$ ipython --no-banner

In [1]: import numpy as np

In [2]: from numpy import linalg as LA

In [3]: np.set_printoptions(precision=3, suppress=True, linewidth=100, sign=" ")

In [4]: X = np.array([[-2, -1, -2, -1], [1, 2, 1, 2], [-2, -1, -2, -1], [1, 2, 1, 2]])

In [5]: LA.lstsq(X[:-1].T, X[-1])[2]
Out[5]: np.int32(2)

In [6]: round(float(np.trace(LA.pinv(X) @ X)), 3)
Out[6]: 2.0

In [7]: np.allclose(X[:-1].T @ LA.lstsq(X[:-1].T, X[-1])[0], X[-1])
Out[7]: True

In [8]: U, sig, vt = LA.svd(X)

In [9]: sig.round(3) + 0
Out[9]: array([ 6.,  2.,  0.,  0.])

In [10]: A2 = U[:, :2] @ np.diag(sig[:2]) @ vt[:2]

In [11]: LA.matrix_rank(A2)
Out[11]: np.int64(2)

In [12]: A2
Out[12]: 
array([[-2., -1., -2., -1.],
       [ 1.,  2.,  1.,  2.],
       [-2., -1., -2., -1.],
       [ 1.,  2.,  1.,  2.]])

In [13]: def softmax(z):
    ...:     e = np.exp(z - z.max(axis=-1, keepdims=True))
    ...:     return e / e.sum(axis=-1, keepdims=True)
    ...: 

In [14]: softmax(X).sum(axis=1)
Out[14]: array([ 1.,  1.,  1.,  1.])

In [15]: att = X @ X.T / np.sqrt(4)

In [16]: np.round(softmax(att + np.triu(np.full(att.shape, -np.inf), 1)), 3) + 0
Out[16]: 
array([[ 1. ,  0. ,  0. ,  0. ],
       [ 0. ,  1. ,  0. ,  0. ],
       [ 0.5,  0. ,  0.5,  0. ],
       [ 0. ,  0.5,  0. ,  0.5]])

In [17]: x = np.array([-2, 3, -2, -4])

In [18]: h = np.maximum(X @ x, 0)

In [19]: np.maximum(X @ x, 0) - np.maximum(-X @ x, 0)
Out[19]: array([ 9, -6,  9, -6])

In [20]: np.flatnonzero(h > 1e-9)
Out[20]: array([ 0,  2])
